$ python -q
>>> import numpy as np
>>> import numpy.linalg as la
>>> np.set_printoptions(precision=2, suppress=True, linewidth=200, floatmode="fixed")
>>> rng = np.random.default_rng(135033)
>>> feats = np.array([[1, 1, -1], [-3, -2, 3], [-2, -3, 2]]) * (rng.random((3, 3)) < 0.3)
>>> print(feats)
[[0 0 0]
 [0 0 0]
 [0 0 0]]
>>> m1 = np.load("a.npy")
>>> print(m1)
[[ 0.20 -0.50  0.10 -0.70]
 [ 0.30 -0.70  0.70  1.20]
 [ 1.90 -1.30 -1.50  0.20]
 [ 1.97 -1.36 -1.53  0.18]
 [ 0.10 -2.20 -2.00  2.10]]
>>> vec = np.array([1, 0, 1, 0])
>>> y = m1 @ vec
>>> print(np.round(la.solve(m1.T @ m1, m1.T @ y), 2) + 0)
[1.00 0.00 1.00 0.00]
>>> print(y)
[ 0.30  1.00  0.40  0.44 -1.90]
>>> y = y + 0.05 * rng.normal(size=5)
>>> print(y)
[ 0.34  0.95  0.37  0.37 -1.91]
>>> beta, *_ = la.lstsq(m1, y)
>>> print([round(float(la.norm(la.solve(m1.T @ m1 + lam * np.eye(4), m1.T @ y))), 2) for lam in (0, 1, 10, 100)])
[1.38, 0.92, 0.29, 0.05]
>>> print(np.round(m1.T @ (y - m1 @ beta), 2) + 0)
[0.00 0.00 0.00 0.00]
>>> vec = np.array([2, 0, 7, 4])
>>> y = m1 @ vec
>>> beta, lr = np.zeros(4), 1 / la.norm(m1, 2) ** 2
>>> for i in range(5):
...     beta -= lr * m1.T @ (m1 @ beta - y)
...     if i % 1 == 0: print(i, round(la.norm(m1 @ beta - y), 2))
... 
0 10.29
1 9.27
2 8.44
3 7.73
4 7.13
>>> print(beta)
[-0.70  0.45  2.99  1.50]
>>> arr = np.load("m.npy")
>>> print(arr)
[[ 1 15  5  0]
 [ 5 15  5  4]
 [ 3  9  3  4]
 [ 3 15  5  5]]
>>> vec = np.array([-2, 2, 1, 1])
>>> print(arr @ (2 * vec))
[66 58 38 68]
>>> print(np.sign((arr @ vec).round(6)))
[1 1 1 1]
>>> print((arr * vec).sum(axis=1))
[33 29 19 34]
>>> print(arr @ vec)
[33 29 19 34]
>>> print(np.einsum("ij,j->i", arr, vec))
[33 29 19 34]
>>> print(arr * vec)
[[ -2  30   5   0]
 [-10  30   5   4]
 [ -6  18   3   4]
 [ -6  30   5   5]]
>>> print(la.cond(arr) > 100)
True
>>> print(np.argsort(-la.norm(arr, axis=0).round(6), kind="stable")[:3])
[1 2 3]
>>> lab = rng.permutation(4)
>>> print(lab)
[2 3 0 1]
>>> M2 = arr[lab][:, lab]
>>> print(np.diag(M2))
[ 3  5  1 15]
>>> print(M2)
[[ 3  4  3  9]
 [ 5  5  3 15]
 [ 5  0  1 15]
 [ 5  4  5 15]]
>>> M = np.diag(np.array([0, 3])) + 4 * np.eye(2, k=1) + 4 * np.eye(2, k=-1)
>>> print(M)
[[0.00 4.00]
 [4.00 3.00]]
>>> ev, evecs = la.eig(M)
>>> print(ev)
[-2.77  5.77]
>>> print(np.round(np.prod(ev), 2))
-16.0
>>> print(np.sort(la.eigvals(M @ M)))
[ 7.68 33.32]
>>> print(np.round(M @ evecs[:, 0] - ev[0] * evecs[:, 0], 2) + 0)
[0.00 0.00]
>>> print(np.sort(la.eigvals(la.inv(M))))
[-0.36  0.17]
>>> print(round(la.det(M[::-1]), 2))
16.0
>>> print(np.round(la.det(M.T), 2))
-16.0
>>> print(round(float(la.eigvals(M).sum().real), 2))
3.0
>>> mat = np.load("x.npy")
>>> print(mat)
[[ 1  0  0  0]
 [-2  1  0  0]
 [ 1  1  3  0]
 [ 0  3  2  1]]
>>> print([round(float(la.det(M[:i, :i])), 2) + 0 for i in range(1, 3)])
[0.0, -16.0]
>>> vec = np.array([0, 2, 1, 1])
>>> a = np.maximum(mat @ vec, 0)
>>> print(np.flatnonzero(a > 1e-9))
[1 2 3]
>>> print(mat.T @ a)
[ 1 34 33  9]
>>> print(np.allclose(mat @ mat.T, mat.T @ mat))
False
>>> print(np.allclose(mat, mat.T))
False
>>> print(round(np.abs(la.eigvals(mat)).max(), 2))
3.0
>>> print(round(la.det(mat), 2))
3.0
>>> print(la.matrix_power(mat, 4))
[[  1   0   0   0]
 [ -8   1   0   0]
 [  4  40  81   0]
 [-24  48  80   1]]
>>> M2 = np.array([[3, -1], [4, -1], [-3, 5], [5, 4]])
>>> print(np.vstack([mat, M2.T]).shape)
(6, 4)
>>> print(la.matrix_rank(mat @ M2))
2
>>> print(mat @ M2)
[[ 3 -1]
 [-2  1]
 [-2 13]
 [11 11]]
>>> print(np.einsum("ik,kj->ij", mat, M2))
[[ 3 -1]
 [-2  1]
 [-2 13]
 [11 11]]
>>> u = np.array([6, -6, -4, 1])
>>> g = np.array([1, 1, -1])
>>> W0 = u[:, None] + g[None, :]
>>> print(W0)
[[ 7  7  5]
 [-5 -5 -7]
 [-3 -3 -5]
 [ 2  2  0]]
>>> rank = la.matrix_rank(W0)
>>> print(rank)
2
>>> ns = la.svd(W0)[2][rank:].T
>>> print(ns.shape)
(3, 1)
>>> print(np.allclose(W0 @ ns, 0))
True
>>> print(np.round(ns[:, 0] / ns[np.abs(ns[:, 0]).round(6).argmax(), 0], 2) + 0)
[ 1.00 -1.00  0.00]
>>> print([int(la.matrix_rank(W0[:, :j + 1])) for j in range(3)])
[1, 1, 2]
>>> U, sigma, vt = la.svd(W0)
>>> evecs = vt[:(sigma > 1e-8).sum()]
>>> vec = W0[2] + 2 * W0[1] + rng.integers(2) * np.eye(3)[0]
>>> print(vec)
[-12.00 -13.00 -19.00]
>>> print(np.allclose(evecs.T @ evecs @ vec, vec))
False
>>> print(np.round(evecs.T @ evecs, 2) + 0)
[[0.50 0.50 0.00]
 [0.50 0.50 0.00]
 [0.00 0.00 1.00]]
>>> print(np.diag(evecs.T @ evecs))
[0.50 0.50 1.00]
>>> print(la.lstsq(W0[:-1].T, W0[-1])[2])
2
>>> print(np.unique(W0.round(6), axis=0).shape)
(4, 3)
>>> print(np.round(la.norm(W0, 2) / la.norm(W0), 2))
0.98
>>> print(np.argsort(-la.norm(W0, axis=0).round(6), kind="stable")[:3])
[2 0 1]
>>> print(la.cond(W0) > 100)
True
>>> A = np.array([[27, 19, 15, 10], [19, 18, 12, 9], [15, 12, 13, 6], [10, 9, 6, 9]])
>>> print(A @ A)
[[1415 1125  888  621]
 [1125  910  711  505]
 [ 888  711  574  390]
 [ 621  505  390  298]]
>>> print(np.allclose(A, A.T))
True
>>> print(np.trace(A))
67
>>> print((A + A.T) / 2)
[[27.00 19.00 15.00 10.00]
 [19.00 18.00 12.00  9.00]
 [15.00 12.00 13.00  6.00]
 [10.00  9.00  6.00  9.00]]
>>> print(A.sum(axis=0))
[71 58 46 34]
>>> print(np.count_nonzero(A))
16
>>> print(la.svd(A, compute_uv=False))
[56.17  4.95  3.40  2.49]
>>> print(A.shape)
(4, 4)
>>> print(np.unravel_index(np.abs(A).argmax(), A.shape))
(np.int64(0), np.int64(0))
>>> ev, evecs = la.eig(A)
>>> print(np.round(A @ evecs[:, 0] - ev[0] * evecs[:, 0], 2) + 0)
[0.00 0.00 0.00 0.00]
>>> print(np.sort(la.eigvals(A.T)))
[ 2.49  3.40  4.95 56.17]
>>> print(np.sort(la.eigvals(A @ A)))
[   6.19   11.54   24.47 3154.80]
>>> print(ev)
[56.17  4.95  3.40  2.49]
>>> print(np.sort(la.eigvals(la.inv(A))))
[0.02 0.20 0.29 0.40]
>>> K = np.load("dump.npy")
>>> print(K)
[[-3.27 -1.61  0.01]
 [-2.66 -1.77 -0.22]
 [-1.10 -2.08 -0.77]
 [ 0.26 -1.73 -0.93]
 [ 0.26 -1.72 -0.92]
 [ 0.28 -1.29 -0.72]
 [ 0.20 -0.91 -0.50]
 [ 0.17 -0.82 -0.45]
 [ 0.03 -0.27 -0.14]
 [ 0.02 -0.23 -0.12]
 [ 0.14  0.40  0.17]
 [ 0.24  0.49  0.18]
 [ 0.41  0.56  0.18]
 [ 0.49  0.59  0.17]
 [ 2.35  0.44 -0.37]
 [ 2.80  0.33 -0.53]
 [ 4.51 -0.16 -1.21]
 [ 9.66 -2.00 -3.41]
 [12.60 -3.17 -4.73]
 [22.26 -7.24 -9.19]]
>>> rank = la.matrix_rank(K)
>>> print(rank)
2
>>> ns = la.svd(K)[2][rank:].T
>>> print(np.round(K @ ns, 2) + 0)
[[0.00]
 [0.00]
 [0.00]
 [0.00]
 [0.00]
 [0.00]
 [0.00]
 [0.00]
 [0.00]
 [0.00]
 [0.00]
 [0.00]
 [0.00]
 [0.00]
 [0.00]
 [0.00]
 [0.00]
 [0.00]
 [0.00]
 [0.00]]
>>> print(ns[:, 0] / ns[np.abs(ns[:, 0]).round(6).argmax(), 0])
[ 0.25 -0.50  1.00]
>>> print(ns.shape)
(3, 1)
>>> blk = np.stack([m1, 5 * m1, m1[::-1]])
>>> print(blk.shape)
(3, 5, 4)
>>> print(np.einsum("bij,cij->bc", blk, blk))
[[ 32.25 161.27   7.87]
 [161.27 806.35  39.33]
 [  7.87  39.33  32.25]]
>>> print(la.matrix_rank(blk.reshape(3, -1)))
2
>>> def softmax(z):
...     e = np.exp(z - z.max(axis=-1, keepdims=True))
...     return e / e.sum(axis=-1, keepdims=True)
... 
>>> print(softmax(W0[0]))
[0.47 0.47 0.06]
>>> print(softmax(W0).sum(axis=1))
[1.00 1.00 1.00 1.00]
>>> att = W0 @ W0.T / np.sqrt(3)
>>> print(softmax(att)[0] @ W0)
[7.00 7.00 5.00]
>>> print(np.round(softmax(att + np.triu(np.full(att.shape, -np.inf), 1)), 2) + 0)
[[1.00 0.00 0.00 0.00]
 [0.00 1.00 0.00 0.00]
 [0.00 1.00 0.00 0.00]
 [1.00 0.00 0.00 0.00]]
>>> print(np.round(softmax(att), 2) + 0)
[[1.00 0.00 0.00 0.00]
 [0.00 1.00 0.00 0.00]
 [0.00 1.00 0.00 0.00]
 [1.00 0.00 0.00 0.00]]
